In [1]: import numpy as np

In [2]: from numpy import linalg as LA

In [3]: np.set_printoptions(precision=1, suppress=True, linewidth=140, floatmode="fixed")

In [4]: F = np.loadtxt("m.csv", delimiter=",")

In [5]: F.round(1) + 0
Out[5]: 
array([[-2.5, -1.6, -0.8, -0.4, -0.9, -2.4, -0.9,  1.7,  1.5,  0.9,  0.6,  0.9, -0.8],
       [ 0.5, -1.8,  3.4, -0.6,  0.3, -1.2,  0.9, -1.1, -0.6, -0.3, -0.5,  1.5, -1.7],
       [ 1.6,  0.7, -0.3, -0.1,  0.1, -2.2, -0.2, -0.6,  1.5,  1.6, -2.6, -2.2, -0.8],
       [-0.2, -0.6, -1.2, -0.2,  1.7, -0.1,  0.2, -1.4, -1.9,  3.7,  0.7,  0.8,  0.2],
       [ 0.4, -0.7, -0.1, -0.2, -3.7, -1.1,  0.6, -0.1, -2.6,  0.2, -0.4, -0.6,  1.5],
       [ 0.2,  0.7,  2.0, -2.0, -0.9,  1.2, -0.8,  0.4,  1.8,  2.0, -0.1,  0.9,  2.3],
       [-2.2, -1.3,  1.4,  2.1,  0.8,  0.1, -1.6, -1.3, -0.1, -0.2, -1.2, -1.4,  2.0],
       [ 0.5, -1.6,  0.4, -0.1, -0.9,  0.9,  0.1, -1.4,  1.3,  0.6,  3.0, -2.6, -0.8],
       [-2.0,  0.7,  1.2, -2.0,  0.7,  0.8,  0.5,  1.8, -1.7,  0.4, -0.4, -2.4, -1.2],
       [-1.3,  0.8, -0.6, -0.3, -2.0,  1.8, -1.6, -2.1,  0.0,  0.3, -1.3,  0.8, -2.4],
       [-2.1,  1.3, -0.4, -1.1,  0.0, -0.9,  3.0, -2.2,  1.1, -0.7,  0.1,  0.0,  1.0],
       [ 0.5, -1.8, -1.5, -3.2,  1.0, -0.2, -1.6, -1.0, -0.2, -1.7, -0.6, -0.2,  0.8],
       [ 0.0,  2.6,  1.0, -0.3,  0.2, -2.2, -2.4, -1.0, -1.0, -0.5,  2.1,  0.0,  0.0]])

In [6]: LA.norm(F, axis=0)
Out[6]: array([5.0, 5.0, 5.0, 5.0, 5.0, 5.0, 5.0, 5.0, 5.0, 5.0, 5.0, 5.0, 5.0])

In [7]: x0 = np.array([3, 1, 3, 0, 1, 1, 2, 2, 3, 3, 3, 3, 3])

In [8]: target = F @ x0

In [9]: target
Out[9]: array([ -4.3,   3.9,  -6.4,   4.7,  -9.4,  27.5, -11.4,   3.3, -11.9, -20.2,  -1.4, -14.7,  -1.4])

In [10]: np.round(LA.solve(F, F[:, 3]), 1) + 0
Out[10]: array([0.0, 0.0, 0.0, 1.0, 0.0, 0.0, 0.0, 0.0, 0.0, 0.0, 0.0, 0.0, 0.0])

In [11]: np.round(LA.solve(F, 2 * target), 1) + 0
Out[11]: array([6.0, 2.0, 6.0, 0.0, 2.0, 2.0, 4.0, 4.0, 6.0, 6.0, 6.0, 6.0, 6.0])
